$ python -q
>>> import numpy as np
>>> np.set_printoptions(suppress=True, linewidth=200)
>>> rd = lambda a: np.round(a, 2) + 0
>>> K = np.loadtxt("a.csv", delimiter=",")
>>> print(rd(K))
[[1.   0.   0.   0.   0.  ]
 [0.25 0.25 0.25 0.25 0.  ]
 [0.   0.5  0.5  0.   0.  ]
 [0.   0.33 0.33 0.33 0.  ]
 [0.   0.   0.   0.5  0.5 ]]
>>> print(np.linalg.lstsq(K[:-1].T, K[-1])[2])
3
>>> print(rd(np.trace(np.linalg.pinv(K) @ K)))
4.0
>>> mat = np.load("m.npy")
>>> print(mat)
[[1.   0.5  0.25 0.12 0.06 0.03 0.02]
 [0.5  1.   0.5  0.25 0.12 0.06 0.03]
 [0.25 0.5  1.   0.5  0.25 0.12 0.06]
 [0.12 0.25 0.5  1.   0.5  0.25 0.12]
 [0.06 0.12 0.25 0.5  1.   0.5  0.25]
 [0.03 0.06 0.12 0.25 0.5  1.   0.5 ]
 [0.02 0.03 0.06 0.12 0.25 0.5  1.  ]]
>>> x = np.array([2, 5, 2, 1, 0, 3, 4])
>>> print(mat @ np.ones(7))
[1.98 2.46 2.68 2.74 2.68 2.46 1.98]
>>> print((mat @ x).argmax())
1
>>> print(rd((mat * x).sum(axis=1)))
[5.29 7.55 6.1  4.72 4.22 5.85 5.93]
>>> print(rd(mat @ (2 * x)))
[10.58 15.1  12.2   9.44  8.44 11.7  11.86]
>>> print(rd(np.einsum("ij,j->i", mat, x)))
[5.29 7.55 6.1  4.72 4.22 5.85 5.93]
>>> print(np.sign((mat @ x).round(6)))
[1. 1. 1. 1. 1. 1. 1.]
>>> print(mat @ np.eye(7)[1])
[0.5  1.   0.5  0.25 0.12 0.06 0.03]
>>> E = np.array([[3, 1, 2, 1, 3, 0, 2, 0],
...     [3, 3, 0, 0, 1, 3, 1, 0],
...     [3, 0, 3, 2, 2, 3, 3, 3],
...     [1, 3, 0, 2, 2, 2, 2, 0],
...     [0, 0, 1, 1, 3, 1, 3, 2]])
>>> E[3] = E[0]
>>> print(E)
[[3 1 2 1 3 0 2 0]
 [3 3 0 0 1 3 1 0]
 [3 0 3 2 2 3 3 3]
 [3 1 2 1 3 0 2 0]
 [0 0 1 1 3 1 3 2]]
>>> th = np.radians(60)
>>> Rm = np.eye(8)
>>> Rm[4, 4] = Rm[6, 6] = np.cos(th)
>>> Rm[4, 6], Rm[6, 4] = -np.sin(th), np.sin(th)
>>> print(rd(Rm))
[[ 1.    0.    0.    0.    0.    0.    0.    0.  ]
 [ 0.    1.    0.    0.    0.    0.    0.    0.  ]
 [ 0.    0.    1.    0.    0.    0.    0.    0.  ]
 [ 0.    0.    0.    1.    0.    0.    0.    0.  ]
 [ 0.    0.    0.    0.    0.5   0.   -0.87  0.  ]
 [ 0.    0.    0.    0.    0.    1.    0.    0.  ]
 [ 0.    0.    0.    0.    0.87  0.    0.5   0.  ]
 [ 0.    0.    0.    0.    0.    0.    0.    1.  ]]
>>> out = E @ Rm.T
>>> print(rd(out))
[[ 3.    1.    2.    1.   -0.23  0.    3.6   0.  ]
 [ 3.    3.    0.    0.   -0.37  3.    1.37  0.  ]
 [ 3.    0.    3.    2.   -1.6   3.    3.23  3.  ]
 [ 3.    1.    2.    1.   -0.23  0.    3.6   0.  ]
 [ 0.    0.    1.    1.   -1.1   1.    4.1   2.  ]]
>>> print(rd(np.linalg.det(Rm)), np.trace(Rm))
1.0 7.0
>>> print(np.allclose(np.linalg.norm(E, axis=1), np.linalg.norm(out, axis=1)))
True
>>> print(rd(np.linalg.svd(E, compute_uv=False)), rd(np.linalg.svd(out, compute_uv=False)))
[11.16  4.42  3.7   2.27  0.  ] [11.16  4.42  3.7   2.27  0.  ]
>>> print(np.allclose(E @ E.T, out @ out.T))
True
>>> print(rd(np.abs(out - E).max(axis=0)))
[0.  0.  0.  0.  4.1 0.  1.6 0. ]
>>> U, sig, Vt = np.linalg.svd(E)
>>> print(rd(sig))
[11.16  4.42  3.7   2.27  0.  ]
>>> out = U[:, :4] @ np.diag(sig[:4]) @ Vt[:4]
>>> print(rd(np.linalg.norm(E - out) / np.linalg.norm(E)))
0.0
>>> print(rd(np.linalg.norm(E - out, 2)), rd(sig[4]))
0.0 0.0
>>> data = 0.7 ** np.abs(np.subtract.outer(np.arange(5), np.arange(5)))
>>> print(rd(data))
[[1.   0.7  0.49 0.34 0.24]
 [0.7  1.   0.7  0.49 0.34]
 [0.49 0.7  1.   0.7  0.49]
 [0.34 0.49 0.7  1.   0.7 ]
 [0.24 0.34 0.49 0.7  1.  ]]
>>> low = np.linalg.cholesky(data)
>>> print(np.linalg.eigvalsh(data).min() > 0)
True
>>> print(rd(low @ low.T))
[[1.   0.7  0.49 0.34 0.24]
 [0.7  1.   0.7  0.49 0.34]
 [0.49 0.7  1.   0.7  0.49]
 [0.34 0.49 0.7  1.   0.7 ]
 [0.24 0.34 0.49 0.7  1.  ]]
>>> evals, evecs = np.linalg.eig(data)
>>> print(rd(np.sort(np.linalg.eigvals(data @ data))))
[0.04 0.07 0.19 1.03 9.63]
>>> print(rd(np.sort(np.linalg.eigvals(np.linalg.inv(data)))))
[0.32 0.99 2.3  3.9  5.18]
>>> print(rd(data @ evecs[:, 0] - evals[0] * evecs[:, 0]))
[0. 0. 0. 0. 0.]
>>> print(rd(np.sort(np.linalg.eigvals(data.T))))
[0.19 0.26 0.43 1.01 3.1 ]
>>> print(rd(np.prod(evals)))
0.07
>>> rng = np.random.default_rng(727983)
>>> W0 = rng.normal(size=(13, 3)) + 20 * np.array([4, -5, -4])
>>> print(rd(W0))
[[  79.95 -100.27  -80.35]
 [  80.3   -99.72  -80.44]
 [  78.33  -99.21  -79.56]
 [  78.7   -99.81  -79.66]
 [  80.75 -100.36  -79.66]
 [  79.71 -100.65  -78.53]
 [  80.18 -100.58  -81.14]
 [  80.53 -101.11  -79.74]
 [  80.94  -98.52  -80.83]
 [  79.84  -99.87  -80.96]
 [  79.25  -99.94  -80.54]
 [  79.6   -98.83  -81.02]
 [  79.69 -100.58  -79.83]]
>>> U, sig, Vt = np.linalg.svd(W0)
>>> print(np.argmax(sig[:-1] / (sig[1:] + 1e-6)) + 1)
1
>>> out = U[:, :1] @ np.diag(sig[:1]) @ Vt[:1]
>>> print(rd(np.linalg.norm(W0 - out, 2)), rd(sig[1]))
3.13 3.13
>>> print(np.linalg.matrix_rank(out))
1
>>> cen = W0 - W0.mean(axis=0)
>>> evecs = np.linalg.svd(cen)[2][:1]
>>> out = cen - cen @ evecs.T @ evecs
>>> print(rd((cen @ evecs.T).std(axis=0)))
[0.87]
>>> print(rd(np.linalg.norm(out) / np.linalg.norm(cen)))
0.72
>>> m1 = np.load("case14.npy")
>>> print(rd(m1))
[[ 1.09  0.76  1.5 ]
 [ 0.6   1.48 -1.2 ]
 [ 1.57 -1.1  -0.58]]
>>> out = np.array([[0, 0, 4], [2, 5, 0]])
>>> Z = np.kron(out, m1)
>>> print(Z.shape)
(6, 9)
>>> print(np.linalg.matrix_rank(Z))
6
>>> print(rd(np.linalg.norm(Z, 2)), rd(np.linalg.norm(out, 2) * np.linalg.norm(m1, 2)))
10.77 10.77
>>> X = np.load("layer12.npy")
>>> print(X)
[[0 0 1 0 0]
 [0 0 0 0 1]
 [0 1 0 0 0]
 [1 0 0 0 0]
 [0 0 0 1 0]]
>>> print(X[:, 4] @ X[:, 1])
0
>>> print(X @ X.T)
[[1 0 0 0 0]
 [0 1 0 0 0]
 [0 0 1 0 0]
 [0 0 0 1 0]
 [0 0 0 0 1]]
>>> print(rd(np.linalg.pinv(X)))
[[0. 0. 0. 1. 0.]
 [0. 0. 1. 0. 0.]
 [1. 0. 0. 0. 0.]
 [0. 0. 0. 0. 1.]
 [0. 1. 0. 0. 0.]]
>>> print(X.T @ X)
[[1 0 0 0 0]
 [0 1 0 0 0]
 [0 0 1 0 0]
 [0 0 0 1 0]
 [0 0 0 0 1]]
